% python3 -q
>>> import numpy as np
>>> np.set_printoptions(precision=2, suppress=True, linewidth=120)
>>> W0 = np.load("x.npy")
>>> print(W0)
[[ 0  0  0]
 [ 9 10  9]
 [ 5  4  5]
 [ 0  0  0]
 [ 5  4  5]
 [ 0  0  0]
 [ 5  4  5]
 [ 0  0  0]
 [ 0  0  0]
 [ 7  7  7]
 [ 9 10  9]
 [ 0  0  0]
 [ 0  0  0]
 [ 5  4  5]
 [ 0  0  0]
 [ 3  1  3]
 [ 0  0  0]
 [ 0  0  0]
 [ 1  0  1]
 [ 7  7  7]
 [ 3  1  3]
 [ 1  0  1]
 [ 0  0  0]
 [ 3  1  3]
 [ 3  1  3]
 [ 7  7  7]
 [ 0  0  0]
 [ 7  7  7]]
>>> U, sig, VT = np.linalg.svd(W0)
>>> V = VT[:(sig > 1e-8).sum()]
>>> rng = np.random.default_rng(917)
>>> x0 = W0[6] + -1 * W0[16] + rng.integers(2) * np.eye(3)[1]
>>> print(x0)
[5. 5. 5.]
>>> print(np.linalg.matrix_rank(np.vstack([W0, x0])))
2
>>> W1 = np.array([[-6, -3, -2], [8, -9, -1], [-8, -9, -6]])
>>> beta = np.array([-5, -2, -8])
>>> hid = np.maximum(W0 @ W1 + beta, 0)
>>> print((hid > 0).mean(axis=0))
[0. 0. 0.]
>>> Z = np.array([[1, 2], [2, 3], [0, 0]])
>>> print(W1 @ Z)
[[-12 -21]
 [-10 -11]
 [-26 -43]]
>>> Xc = W0 - W0.mean(axis=0)
>>> V = np.linalg.svd(Xc)[2][:2]
>>> M2 = Xc - Xc @ V.T @ V
>>> print(np.round(np.linalg.norm(M2) / np.linalg.norm(Xc), 2))
0.0
>>> print(np.round(np.cov(Xc @ V.T, rowvar=False), 2) + 0)
[[30.43  0.  ]
 [ 0.    0.45]]
>>> print(np.round(M2.std(axis=0), 2) + 0)
[0. 0. 0.]
>>> m1 = np.array([[1.0, -2.0, 0.0, 0.0, 0.0],
...     [-2.0, 0.0, 0.0, 0.0, 0.0],
...     [0.0, 0.0, 0.0, 2.0, 1.0],
...     [0.0, 0.0, 2.0, 2.0, 0.0],
...     [0.0, 0.0, -1.0, 1.0, 0.0]])
>>> hat = np.triu(np.array([[-2, -3, 0, 0, 2],
...     [1, 3, 0, 1, 2],
...     [-3, 2, -3, -2, -3],
...     [2, 2, 2, 3, -2],
...     [1, 2, 3, -3, -1]]), 1) + np.eye(5)
>>> M2 = hat @ m1 @ np.linalg.inv(hat)
>>> print(np.linalg.matrix_rank(M2))
5
>>> print(M2)
[[   7.   19.   -2.  -21. -100.]
 [  -2.   -6.    0.   10.   36.]
 [   0.    0.   -1.   -7.  -16.]
 [   0.    0.    4.    8.   28.]
 [   0.    0.   -1.   -1.   -5.]]
>>> print(np.poly(M2))
[ 1. -3. -5.  7. 16. 16.]
>>> print(hat @ m1 - m1 @ hat)
[[ 6.  3. -2.  4.  2.]
 [ 0. -6.  0.  4.  4.]
 [ 0.  0. -1. -7.  4.]
 [ 0.  0.  2.  2. 10.]
 [ 0.  0.  0. -2. -1.]]
